>>> import numpy as np
>>> np.set_printoptions(suppress=True, linewidth=120)
>>> def rd(a):
...     return np.round(a, 2) + 0
... 
>>> data = 0.5 ** np.abs(np.subtract.outer(np.arange(4), np.arange(4)))
>>> rd(data)
array([[1.  , 0.5 , 0.25, 0.12],
       [0.5 , 1.  , 0.5 , 0.25],
       [0.25, 0.5 , 1.  , 0.5 ],
       [0.12, 0.25, 0.5 , 1.  ]])
>>> w, V = np.linalg.eig(data)
>>> rd(np.sort(np.linalg.eigvals(np.linalg.inv(data))))
array([0.48, 1.  , 1.85, 2.67])
>>> rd(data @ V[:, 0] - w[0] * V[:, 0])
array([0., 0., 0., 0.])
>>> rd(np.sort(np.linalg.eigvals(data @ data)))
array([0.14, 0.29, 1.  , 4.35])
>>> m1 = np.cumsum(np.array([[-7, -1, -6, 7, -6, 2, 8, 8, 5, -2, -9],
...     [-5, -4, -3, -7, 8, 8, 4, -8, -4, 3, 9],
...     [1, -8, 6, -7, 4, 9, 4, 5, 5, -5, 3],
...     [-5, 4, -3, 7, -9, -9, 4, -8, 2, 5, -3],
...     [7, 1, 4, -2, 8, -6, -2, -7, -6, -6, -7],
...     [-7, -3, 3, -1, 1, -7, -9, -3, 3, -7, 8],
...     [-1, -9, -7, -2, 3, 4, -9, 0, -4, -5, -8],
...     [-1, -3, -3, -3, -9, -5, 6, -1, -5, 3, 7],
...     [-1, 0, -8, 1, 6, 7, 6, 6, -9, 4, -1],
...     [-2, 2, -1, 5, 1, 2, 4, 7, -9, 3, 1],
...     [8, -3, 8, -9, 4, 5, -6, 8, 6, -8, 7],
...     [9, 6, 0, -3, 9, -3, 9, 8, 7, -6, 6],
...     [-4, -9, 9, 1, -4, -8, -2, -7, -9, -2, 0],
...     [8, 5, 0, 2, 3, -9, 8, 4, -2, 1, -5],
...     [-8, -9, 7, 4, 2, -5, 1, 0, -6, -4, -6]]), axis=0)
>>> m1
array([[ -7,  -1,  -6,   7,  -6,   2,   8,   8,   5,  -2,  -9],
       [-12,  -5,  -9,   0,   2,  10,  12,   0,   1,   1,   0],
       [-11, -13,  -3,  -7,   6,  19,  16,   5,   6,  -4,   3],
       [-16,  -9,  -6,   0,  -3,  10,  20,  -3,   8,   1,   0],
       [ -9,  -8,  -2,  -2,   5,   4,  18, -10,   2,  -5,  -7],
       [-16, -11,   1,  -3,   6,  -3,   9, -13,   5, -12,   1],
       [-17, -20,  -6,  -5,   9,   1,   0, -13,   1, -17,  -7],
       [-18, -23,  -9,  -8,   0,  -4,   6, -14,  -4, -14,   0],
       [-19, -23, -17,  -7,   6,   3,  12,  -8, -13, -10,  -1],
       [-21, -21, -18,  -2,   7,   5,  16,  -1, -22,  -7,   0],
       [-13, -24, -10, -11,  11,  10,  10,   7, -16, -15,   7],
       [ -4, -18, -10, -14,  20,   7,  19,  15,  -9, -21,  13],
       [ -8, -27,  -1, -13,  16,  -1,  17,   8, -18, -23,  13],
       [  0, -22,  -1, -11,  19, -10,  25,  12, -20, -22,   8],
       [ -8, -31,   6,  -7,  21, -15,  26,  12, -26, -26,   2]])
>>> P = m1 @ np.linalg.solve(m1.T @ m1, m1.T)
>>> print(np.allclose(P @ P, P))
True
>>> rd(np.diag(P))
array([0.95, 0.29, 0.7 , 0.7 , 0.95, 0.89, 0.94, 0.75, 0.48, 0.73, 0.66, 0.78, 0.81, 0.52, 0.86])
>>> print(rd(P @ m1[:, 3]))
[  7.   0.  -7.   0.  -2.  -3.  -5.  -8.  -7.  -2. -11. -14. -13. -11.  -7.]
>>> u, g = m1[3], m1[7]
>>> u @ g
np.int64(625)
>>> u @ u
np.int64(956)
>>> pr = (u @ g) / (u @ u) * u
>>> rd(pr)
array([-10.46,  -5.88,  -3.92,   0.  ,  -1.96,   6.54,  13.08,  -1.96,   5.23,   0.65,   0.  ])
>>> print(rd(np.linalg.norm(u + g) ** 2 + np.linalg.norm(u - g) ** 2))
4828.0
